In [1]: import numpy as np

In [2]: from numpy import linalg as LA

In [3]: np.set_printoptions(precision=2, suppress=True, linewidth=100)

In [4]: E = np.array([[-0.1, -0.6, 0.8, 0.9],
   ...:     [-0.9, 0.6, -1.4, 0.6],
   ...:     [-0.6, -0.1, 0.5, 0.1],
   ...:     [0.5, -0.3, 0.4, -0.3]])

In [5]: np.round(LA.det(E.T), 2)
Out[5]: np.float64(0.15)

In [6]: np.kron(np.eye(2, dtype=int), E)
Out[6]: 
array([[-0.1, -0.6,  0.8,  0.9, -0. , -0. ,  0. ,  0. ],
       [-0.9,  0.6, -1.4,  0.6, -0. ,  0. , -0. ,  0. ],
       [-0.6, -0.1,  0.5,  0.1, -0. , -0. ,  0. ,  0. ],
       [ 0.5, -0.3,  0.4, -0.3,  0. , -0. ,  0. , -0. ],
       [-0. , -0. ,  0. ,  0. , -0.1, -0.6,  0.8,  0.9],
       [-0. ,  0. , -0. ,  0. , -0.9,  0.6, -1.4,  0.6],
       [-0. , -0. ,  0. ,  0. , -0.6, -0.1,  0.5,  0.1],
       [ 0. , -0. ,  0. , -0. ,  0.5, -0.3,  0.4, -0.3]])

In [7]: q, R = LA.qr(E)

In [8]: np.round(q.T @ q, 2) + 0
Out[8]: 
array([[1., 0., 0., 0.],
       [0., 1., 0., 0.],
       [0., 0., 1., 0.],
       [0., 0., 0., 1.]])

In [9]: np.allclose(R.T @ R, E.T @ E)
Out[9]: True

In [10]: np.abs(np.diag(R))
Out[10]: array([1.2 , 0.77, 0.55, 0.3 ])

In [11]: R
Out[11]: 
array([[ 1.2 , -0.48,  0.9 , -0.7 ],
       [ 0.  , -0.77,  1.38,  0.56],
       [ 0.  ,  0.  , -0.55,  0.61],
       [ 0.  ,  0.  ,  0.  , -0.3 ]])

In [12]: round(float(abs(R[0, 0])), 2), round(float(LA.norm(E[:, 0])), 2)
Out[12]: (1.2, 1.2)

In [13]: M = np.array([[0.3, -1.9, 0.7, 0.7, 1.7, 1.9],
    ...:     [-0.1, -1.0, -0.8, -0.5, 1.2, 1.1],
    ...:     [0.6, 1.0, -1.8, 0.4, -0.6, 0.5]])

In [14]: M
Out[14]: 
array([[ 0.3, -1.9,  0.7,  0.7,  1.7,  1.9],
       [-0.1, -1. , -0.8, -0.5,  1.2,  1.1],
       [ 0.6,  1. , -1.8,  0.4, -0.6,  0.5]])

In [15]: other = M / np.sqrt((M ** 2).mean(axis=1, keepdims=True))

In [16]: LA.matrix_rank(M - M.mean(axis=1, keepdims=True))
Out[16]: np.int64(3)

In [17]: LA.norm(other, axis=1)
Out[17]: array([2.45, 2.45, 2.45])

In [18]: LA.matrix_rank(other) == LA.matrix_rank(M)
Out[18]: np.True_

In [19]: M - M[0]
Out[19]: 
array([[ 0. ,  0. ,  0. ,  0. ,  0. ,  0. ],
       [-0.4,  0.9, -1.5, -1.2, -0.5, -0.8],
       [ 0.3,  2.9, -2.5, -0.3, -2.3, -1.4]])

In [20]: M[3]
---------------------------------------------------------------------------
IndexError                                Traceback (most recent call last)
Cell In[20], line 1
----> 1 M[3]

IndexError: index 3 is out of bounds for axis 0 with size 3

In [21]: LA.matrix_rank(M)
Out[21]: np.int64(3)

In [22]: np.diff(M, axis=0)
Out[22]: 
array([[-0.4,  0.9, -1.5, -1.2, -0.5, -0.8],
       [ 0.7,  2. , -1. ,  0.9, -1.8, -0.6]])

In [23]: np.count_nonzero(M)
Out[23]: np.int64(18)

In [24]: M.sum(axis=0)
Out[24]: array([ 0.8, -1.9, -1.9,  0.6,  2.3,  3.5])

In [25]: LA.svd(M, compute_uv=False)
Out[25]: array([3.82, 2.28, 1.14])

In [26]: M.shape
Out[26]: (3, 6)

In [27]: other = M / LA.norm(M, axis=1, keepdims=True)

In [28]: C2 = other @ other.T

In [29]: round(np.degrees(np.arccos(np.clip(C2[2, 0], -1, 1))), 2)
Out[29]: np.float64(110.95)

In [30]: np.argwhere(np.triu(np.abs(C2) > 0.95, 1))
Out[30]: array([], shape=(0, 2), dtype=int64)

In [31]: (C2 - 2 * np.eye(3)).round(6).argmax(axis=1)
Out[31]: array([1, 0, 1])

In [32]: other = np.array([[-3, 1], [-1, 1], [0, -3], [-1, 1], [2, -1], [0, 1]])

In [33]: np.einsum("ij->j", M)
Out[33]: array([ 0.8, -1.9, -1.9,  0.6,  2.3,  3.5])

In [34]: M @ other
Out[34]: 
array([[ 3.7, -2.8],
       [ 4.2,  0.7],
       [-4.4,  8.5]])

In [35]: LA.matrix_rank(np.vstack([M, other.T]))
Out[35]: np.int64(5)

In [36]: np.einsum("ik,kj->ji", M, other)
Out[36]: 
array([[ 3.7,  4.2, -4.4],
       [-2.8,  0.7,  8.5]])

In [37]: other @ M
---------------------------------------------------------------------------
ValueError                                Traceback (most recent call last)
Cell In[37], line 1
----> 1 other @ M

ValueError: matmul: Input operand 1 has a mismatch in its core dimension 0, with gufunc signature (n?,k),(k,m?)->(n?,m?) (size 3 is different from 2)

In [38]: u, g = M[1], M[2]

In [39]: u @ u
Out[39]: np.float64(4.55)

In [40]: round(float(u @ g), 2)
Out[40]: 0.01

In [41]: p = (u @ g) / (u @ u) * u

In [42]: (g - p) @ u
Out[42]: np.float64(0.0)

In [43]: p.round(2) + 0
Out[43]: array([0., 0., 0., 0., 0., 0.])

In [44]: u = np.array([-1, 0, 3]) + 0.5

In [45]: arr = np.eye(3) - 2 * np.outer(u, u) / (u @ u)

In [46]: arr
Out[46]: 
array([[ 0.96,  0.04,  0.27],
       [ 0.04,  0.96, -0.27],
       [ 0.27, -0.27, -0.92]])

In [47]: U, sv, Vh = LA.svd(arr, full_matrices=False)

In [48]: U.shape, sv.shape, Vh.shape
Out[48]: ((3, 3), (3,), (3, 3))

In [49]: np.allclose(U * sv @ Vh, arr)
Out[49]: True

In [50]: evals, V = LA.eigh(arr)

In [51]: evals
Out[51]: array([-1.,  1.,  1.])

In [52]: np.round(V.T @ arr @ V, 2) + 0
Out[52]: 
array([[-1.,  0.,  0.],
       [ 0.,  1.,  0.],
       [ 0.,  0.,  1.]])

In [53]: (evals > 1e-8).sum(), (evals < -1e-8).sum()
Out[53]: (np.int64(2), np.int64(1))

In [54]: np.unique(evals.round(6) + 0, return_counts=True)[1]
Out[54]: array([1, 2])

In [55]: w1 = np.array([[-1, 2, 2], [2, 0, 2], [0, -2, -1]])

In [56]: beta = np.array([0, -2, -2])

In [57]: act = np.maximum(arr @ w1 + beta, 0)

In [58]: (act > 0).mean(axis=0)
Out[58]: array([0.33, 0.33, 0.33])

In [59]: LA.matrix_rank(act)
Out[59]: np.int64(2)

In [60]: (act > 0).astype(int)
Out[60]: 
array([[0, 0, 0],
       [1, 0, 1],
       [0, 1, 0]])

In [61]: Z = np.array([[2, -1, 1], [-1, 2, -2], [-2, 1, -1]])

In [62]: (act @ Z).round(6).argmax(axis=1)
Out[62]: array([0, 0, 1])

In [63]: w1 = np.array([[0, 1, 3, 5, 4, 3],
    ...:     [4, 4, 4, 1, 1, 5],
    ...:     [4, 0, 3, 0, 2, 3],
    ...:     [3, 5, 3, 4, 3, 1],
    ...:     [0, 5, 0, 5, 3, 0],
    ...:     [4, 4, 3, 0, 1, 2]])

In [64]: beta = np.array([-1, -1, 0, -2, -1, 0])

In [65]: act = np.maximum(M @ w1 + beta, 0)

In [66]: LA.matrix_rank(act)
Out[66]: np.int64(3)

In [67]: (act > 0).astype(int)
Out[67]: 
array([[1, 1, 1, 1, 1, 0],
       [0, 1, 0, 1, 0, 0],
       [0, 1, 1, 1, 0, 1]])

In [68]: Z = np.array([[1, 5, 1], [4, 0, 5], [1, 0, 4], [5, 5, 5], [4, 4, 5], [4, 3, 0]])

In [69]: act @ Z
Out[69]: 
array([[132. ,  99.2, 161.7],
       [ 13.7,   2.5,  16.5],
       [ 35.7,  11.4,  38.4]])

In [70]: w1 @ Z
Out[70]: 
array([[60, 50, 62],
       [53, 44, 50],
       [27, 37, 26],
       [62, 50, 75],
       [57, 37, 65],
       [35, 30, 41]])

In [71]: [round(float(LA.det(arr[:i, :i])), 2) + 0 for i in range(1, 4)]
Out[71]: [0.96, 0.92, -1.0]

In [72]: np.all(LA.eigvalsh(arr) > 0)
Out[72]: np.False_

In [73]: other = np.array([[5, 5, 7, 5, 5, 3],
    ...:     [-4, -9, 0, 2, -1, 3],
    ...:     [7, -9, -7, 7, -9, -5],
    ...:     [-2, 2, -2, 9, 5, 5],
    ...:     [8, -6, -1, -7, -3, -8],
    ...:     [-4, -2, -9, 3, 1, 2]])

In [74]: m1 = other - other.T

In [75]: m1
Out[75]: 
array([[  0,   9,   0,   7,  -3,   7],
       [ -9,   0,   9,   0,   5,   5],
       [  0,  -9,   0,   9,  -8,   4],
       [ -7,   0,  -9,   0,  12,   2],
       [  3,  -5,   8, -12,   0,  -9],
       [ -7,  -5,  -4,  -2,   9,   0]])

In [76]: other = LA.inv(E)

In [77]: np.round(LA.det(E) * LA.det(other), 2)
Out[77]: np.float64(1.0)

In [78]: np.round(E @ other, 2) + 0
Out[78]: 
array([[1., 0., 0., 0.],
       [0., 1., 0., 0.],
       [0., 0., 1., 0.],
       [0., 0., 0., 1.]])

In [79]: round(float(LA.slogdet(E)[0]), 2)
Out[79]: 1.0

In [80]: np.allclose(other, E.T)
Out[80]: False

In [81]: LA.det(E) * other
Out[81]: 
array([[ 0.04, -0.16, -0.27, -0.31],
       [-0.06, -0.53, -0.31, -1.33],
       [ 0.01, -0.28, -0.05, -0.55],
       [ 0.13, -0.12, -0.2 , -0.43]])
